% ipython --no-banner

In [1]: import numpy as np

In [2]: np.set_printoptions(precision=2, suppress=True, linewidth=120, sign=" ")

In [3]: m1 = np.array([[0, 1, 1, 0], [1, 0, 0, 1], [1, 0, 0, 1], [0, 1, 1, 0]])

In [4]: m1
Out[4]: 
array([[ 0,  1,  1,  0],
       [ 1,  0,  0,  1],
       [ 1,  0,  0,  1],
       [ 0,  1,  1,  0]])

In [5]: rk = np.linalg.matrix_rank(m1)

In [6]: print(rk)
2

In [7]: null = np.linalg.svd(m1)[2][rk:].T

In [8]: np.round(m1 @ null, 2) + 0
Out[8]: 
array([[ 0.,  0.],
       [ 0.,  0.],
       [ 0.,  0.],
       [ 0.,  0.]])

In [9]: print(np.linalg.matrix_rank(m1.T @ m1), np.linalg.matrix_rank(m1 @ m1.T))
2 2

In [10]: ev, V = np.linalg.eigh(m1)

In [11]: x0 = np.array([3, -2, 6, -6])

In [12]: (np.sign(V[:, -1].round(6)) == np.sign(V[0, -1].round(6))).astype(int)
Out[12]: array([ 1,  1,  1,  1])

In [13]: V * np.maximum(ev, 0) @ V.T
Out[13]: 
array([[ 0.5,  0.5,  0.5,  0.5],
       [ 0.5,  0.5,  0.5,  0.5],
       [ 0.5,  0.5,  0.5,  0.5],
       [ 0.5,  0.5,  0.5,  0.5]])

In [14]: print(np.round(np.linalg.eigvalsh(m1[1:, 1:]), 2) + 0)
[-1.41  0.    1.41]

In [15]: round(x0 @ m1 @ x0 / (x0 @ x0), 2), round(ev[0], 2), round(ev[-1], 2)
Out[15]: (np.float64(-0.28), np.float64(-2.0), np.float64(2.0))

In [16]: np.round(V * np.abs(ev) @ V.T, 2) + 0
Out[16]: 
array([[ 1.,  0.,  0.,  1.],
       [ 0.,  1.,  1.,  0.],
       [ 0.,  1.,  1.,  0.],
       [ 1.,  0.,  0.,  1.]])

In [17]: Uu, sig, Vt = np.linalg.svd(m1)

In [18]: np.argmax(sig[:-1] / (sig[1:] + 1e-6)) + 1
Out[18]: np.int64(2)

In [19]: sig.round(2) + 0
Out[19]: array([ 2.,  2.,  0.,  0.])

In [20]: Y = Uu[:, :2] @ np.diag(sig[:2]) @ Vt[:2]

In [21]: np.linalg.matrix_rank(m1, rtol=0.05)
Out[21]: np.int64(2)

In [22]: print(round(np.abs(m1 - Y).max(), 2))
0.0

In [23]: np.linalg.matrix_rank(Y)
Out[23]: np.int64(2)

In [24]: np.round(np.linalg.norm(m1 - Y, 2), 2), np.round(sig[2], 2)
Out[24]: (np.float64(0.0), np.float64(0.0))

In [25]: r0, v = m1[1], m1[3]

In [26]: r0 @ v
Out[26]: np.int64(0)

In [27]: pr = (r0 @ v) / (r0 @ r0) * r0

In [28]: np.outer(r0, v)
Out[28]: 
array([[ 0,  1,  1,  0],
       [ 0,  0,  0,  0],
       [ 0,  0,  0,  0],
       [ 0,  1,  1,  0]])

In [29]: X = np.loadtxt("a.csv", delimiter=",")

In [30]: print(X)
[[ -6.42   6.36  17.84]
 [-18.45   4.55  -6.25]
 [ 17.84   2.33  -8.73]
 [-14.85  11.99  -5.98]
 [-11.08  -6.63  15.27]
 [  6.26  -8.56 -16.96]
 [ 15.13  12.43  -4.08]
 [-14.9   11.17   7.3 ]
 [  9.89  -4.31 -16.84]
 [  7.15  11.18 -14.97]
 [ -5.45  19.19  -1.38]
 [ -0.75  -0.05 -19.99]
 [-16.36  -1.36  11.42]
 [  9.62   9.04 -15.02]
 [ 12.51  -8.89 -12.83]
 [  2.22   0.65 -19.87]
 [ -2.24  17.67   9.1 ]
 [ -1.42  17.34   9.86]
 [ 12.78   5.65 -14.3 ]
 [  9.63 -16.23  -6.62]
 [ 19.98  -0.96   0.13]]

In [31]: gram = np.cov(X, rowvar=False)

In [32]: np.argwhere(np.triu(np.abs(np.corrcoef(X.T)) > 0.8, 1))
Out[32]: array([], shape=(0, 2), dtype=int64)

In [33]: np.median(X, axis=0)
Out[33]: array([ 2.22,  4.55, -6.25])

In [34]: gram
Out[34]: 
array([[142.52, -28.86, -71.99],
       [-28.86,  93.31,  31.04],
       [-71.99,  31.04, 145.1 ]])

In [35]: np.corrcoef(X.T)
Out[35]: 
array([[ 1.  , -0.25, -0.5 ],
       [-0.25,  1.  ,  0.27],
       [-0.5 ,  0.27,  1.  ]])

In [36]: print(round(np.corrcoef(X[:, 0], X[:, 1])[0, 1], 2))
-0.25

In [37]: Y = gram / np.sqrt((gram ** 2).mean(axis=1, keepdims=True))

In [38]: np.linalg.matrix_rank(gram - gram.mean(axis=1, keepdims=True))
Out[38]: np.int64(2)

In [39]: print(np.linalg.matrix_rank(Y) == np.linalg.matrix_rank(gram))
True

In [40]: feats = np.array([[2.3, 2.0, -2.0, 2.0],
    ...:     [0.0, -1.7, -1.0, 0.0],
    ...:     [-3.0, -2.0, 1.3, 2.0],
    ...:     [2.0, 2.0, -2.0, 2.3]])

In [41]: feats
Out[41]: 
array([[ 2.3,  2. , -2. ,  2. ],
       [ 0. , -1.7, -1. ,  0. ],
       [-3. , -2. ,  1.3,  2. ],
       [ 2. ,  2. , -2. ,  2.3]])

In [42]: ev, V = np.linalg.eig(feats)

In [43]: np.round(feats @ V[:, 0] - ev[0] * V[:, 0], 2) + 0
Out[43]: array([ 0.,  0.,  0.,  0.])

In [44]: np.sort(np.linalg.eigvals(np.linalg.inv(feats)))
Out[44]: array([-0.45,  0.2 ,  0.87,  3.33])

In [45]: np.sort(np.linalg.eigvals(feats.T))
Out[45]: array([-2.23,  0.3 ,  1.15,  4.98])

In [46]: np.sort(np.linalg.eigvals(feats @ feats))
Out[46]: array([  0.09,   1.31,   4.96,  24.8 ])

In [47]: np.round(np.prod(ev), 2)
Out[47]: np.float64(-3.81)

In [48]: np.round(np.linalg.det(feats), 2)
Out[48]: np.float64(-3.81)

In [49]: np.linalg.matrix_power(feats, 4)
Out[49]: 
array([[ 430.18,  249.34, -341.9 ,   72.78],
       [  27.42,   32.63,   -8.97,   -4.28],
       [-128.02,  -64.22,  105.82,  -19.78],
       [ 430.18,  249.34, -341.9 ,   72.78]])

In [50]: round(float(np.abs(np.linalg.eigvals(feats)).max()), 2)
Out[50]: 4.98

In [51]: print((feats + feats.T) / 2)
[[ 2.3  1.  -2.5  2. ]
 [ 1.  -1.7 -1.5  1. ]
 [-2.5 -1.5  1.3  0. ]
 [ 2.   1.   0.   2.3]]

In [52]: print(np.sort(np.abs(np.linalg.eigvals(feats))))
[ 0.3   1.15  2.23  4.98]

In [53]: print(feats @ feats)
[[ 15.29   9.2  -13.2    5.2 ]
 [  3.     4.89   0.4   -2.  ]
 [ -6.8   -1.2    5.69   1.2 ]
 [ 15.2    9.2  -13.2    5.29]]

In [54]: t3 = np.stack([feats, 3 * feats, feats[::-1]])

In [55]: np.linalg.det(t3)
Out[55]: array([  -3.81, -308.68,   -3.81])

In [56]: proj = np.triu(np.array([[-2, 5, 1, 1], [4, -3, 2, -1], [-1, 2, -3, -5], [-5, 3, -1, 3]]), 1) + np.eye(4)

In [57]: Y = proj @ feats @ np.linalg.inv(proj)

In [58]: print(np.poly(Y))
[ 1.   -4.2  -6.76 15.08 -3.81]

In [59]: proj @ feats - feats @ proj
Out[59]: 
array([[ -1., -20., -12.,  -6.],
       [ -8.,  -6.,   8.,  -5.],
       [-10.,   5.,  17.,  -4.],
       [  0., -10.,  -6., -10.]])

In [60]: round(np.linalg.det(Y), 2)
Out[60]: np.float64(-3.81)

In [61]: round(float(np.trace(Y)), 2), round(np.trace(feats), 2)
Out[61]: (4.2, np.float64(4.2))

In [62]: print(np.linalg.matrix_rank(Y))
4

In [63]: Q, r_ = np.linalg.qr(feats)

In [64]: np.round(Q @ r_, 2) + 0
Out[64]: 
array([[ 2.3,  2. , -2. ,  2. ],
       [ 0. , -1.7, -1. ,  0. ],
       [-3. , -2. ,  1.3,  2. ],
       [ 2. ,  2. , -2. ,  2.3]])

In [65]: np.abs(np.diag(r_))
Out[65]: array([ 4.28,  1.8 ,  1.34,  0.37])

In [66]: Q.shape, r_.shape
Out[66]: ((4, 4), (4, 4))

In [67]: data = np.array([[-15.82, -6.31, 6.24],
    ...:     [-2.43, 5.1, 0.33],
    ...:     [3.33, -4.2, -3.08],
    ...:     [-2.84, -6.18, 7.76],
    ...:     [-21.09, 6.81, 1.52],
    ...:     [0.68, -1.11, 1.14],
    ...:     [1.89, -8.88, 10.05],
    ...:     [5.37, -5.92, -12.06],
    ...:     [-10.94, 1.66, -6.74],
    ...:     [-2.98, -12.9, -12.92],
    ...:     [12.85, 14.05, -9.82],
    ...:     [-3.63, 4.21, 1.95],
    ...:     [1.85, -6.31, -6.8]])

In [68]: x0 = np.array([2, -8, -3])

In [69]: rhs = data @ x0

In [70]: b, lr = np.zeros(3), 1 / np.linalg.norm(data, 2) ** 2

In [71]: for i in range(250):
    ...:     b -= lr * data.T @ (data @ b - rhs)
    ...:     if i % 50 == 0: print(i, round(np.linalg.norm(data @ b - rhs), 2))
    ...: 
0 93.85
50 0.0
100 0.0
150 0.0
200 0.0

In [72]: round(np.linalg.cond(data), 2)
Out[72]: np.float64(1.43)

In [73]: x0 = np.array([3, 1, 0])

In [74]: rhs = data @ x0

In [75]: print(np.round(np.linalg.pinv(data) @ data, 2) + 0)
[[ 1.  0.  0.]
 [ 0.  1.  0.]
 [ 0.  0.  1.]]

In [76]: np.round(np.linalg.lstsq(data, rhs)[0], 2) + 0
Out[76]: array([ 3.,  1.,  0.])

In [77]: rng = np.random.default_rng(901542)

In [78]: rhs = rhs + 0.05 * rng.normal(size=13)

In [79]: rhs
Out[79]: array([-53.79,  -2.17,   5.78, -14.78, -56.42,   0.97,  -3.11,  10.2 , -31.17, -21.8 ,  52.52,  -6.71,  -0.84])

In [80]: b, *_ = np.linalg.lstsq(data, rhs)

In [81]: np.round(data.T @ (rhs - data @ b), 2) + 0
Out[81]: array([ 0.,  0.,  0.])

In [82]: [round(float(np.linalg.norm(np.linalg.solve(data.T @ data + lam * np.eye(3), data.T @ rhs))), 2) for lam in (0, 1, 10, 100)]
Out[82]: [3.16, 3.16, 3.13, 2.88]

In [83]: round(np.linalg.norm(rhs - data @ b), 2)
Out[83]: np.float64(0.18)

In [84]: print(b.round(2) + 0)
[ 3.  1.  0.]
